In [1]: import numpy as np

In [2]: from numpy import linalg as LA

In [3]: np.set_printoptions(precision=3, suppress=True, linewidth=100)

In [4]: arr = np.load("run4.npy")

In [5]: arr
Out[5]: 
array([[0, 2, 1, 2, 0, 2, 3, 3],
       [0, 0, 0, 2, 3, 2, 0, 3],
       [0, 0, 0, 1, 3, 1, 1, 3],
       [0, 0, 0, 0, 1, 3, 0, 2],
       [0, 0, 0, 0, 0, 2, 3, 0],
       [0, 0, 0, 0, 0, 0, 2, 3],
       [0, 0, 0, 0, 0, 0, 0, 1],
       [0, 0, 0, 0, 0, 0, 0, 0]])

In [6]: np.unique(arr.round(6), axis=0).shape
Out[6]: (8, 8)

In [7]: LA.lstsq(arr[:-1].T, arr[-1])[2]
Out[7]: np.int32(6)

In [8]: np.abs(np.diag(LA.qr(arr)[1])) > 1e-9
Out[8]: array([False, False, False, False, False, False, False, False])

In [9]: round(float(np.trace(LA.pinv(arr) @ arr)), 3)
Out[9]: 6.0

In [10]: Uu, sigma, Vh = LA.svd(arr)

In [11]: vecs = Vh[:(sigma > 1e-8).sum()]

In [12]: rng = np.random.default_rng(488)

In [13]: vec = arr[4] + 5 * arr[5] + rng.integers(2) * np.eye(8)[7]

In [14]: vec
Out[14]: array([ 0.,  0.,  0.,  0.,  0.,  2., 13., 16.])

In [15]: np.diag(vecs.T @ vecs)
Out[15]: array([0. , 0.8, 0.2, 1. , 1. , 1. , 1. , 1. ])

In [16]: np.round(LA.norm(vec - vecs.T @ vecs @ vec), 3)
Out[16]: np.float64(0.0)

In [17]: LA.matrix_rank(np.vstack([arr, vec]))
Out[17]: np.int64(6)

In [18]: np.sort(np.abs(LA.eigvals(arr)))
Out[18]: array([0., 0., 0., 0., 0., 0., 0., 0.])

In [19]: LA.determinant(arr)
AttributeError: module 'numpy.linalg' has no attribute 'determinant'


In [20]: arr @ arr
Out[20]: 
array([[ 0,  0,  0,  5, 11, 11,  5, 22],
       [ 0,  0,  0,  0,  2, 12, 13, 10],
       [ 0,  0,  0,  0,  1,  9, 11,  6],
       [ 0,  0,  0,  0,  0,  2,  9,  9],
       [ 0,  0,  0,  0,  0,  0,  4,  9],
       [ 0,  0,  0,  0,  0,  0,  0,  2],
       [ 0,  0,  0,  0,  0,  0,  0,  0],
       [ 0,  0,  0,  0,  0,  0,  0,  0]])

In [21]: assert arr == arr.T
ValueError: The truth value of an array with more than one element is ambiguous. Use a.any() or a.all()


In [22]: (arr + arr.T) / 2
Out[22]: 
array([[0. , 1. , 0.5, 1. , 0. , 1. , 1.5, 1.5],
       [1. , 0. , 0. , 1. , 1.5, 1. , 0. , 1.5],
       [0.5, 0. , 0. , 0.5, 1.5, 0.5, 0.5, 1.5],
       [1. , 1. , 0.5, 0. , 0.5, 1.5, 0. , 1. ],
       [0. , 1.5, 1.5, 0.5, 0. , 1. , 1.5, 0. ],
       [1. , 1. , 0.5, 1.5, 1. , 0. , 1. , 1.5],
       [1.5, 0. , 0.5, 0. , 1.5, 1. , 0. , 0.5],
       [1.5, 1.5, 1.5, 1. , 0. , 1.5, 0.5, 0. ]])

In [23]: print(round(float(LA.det(arr)), 3))
0.0
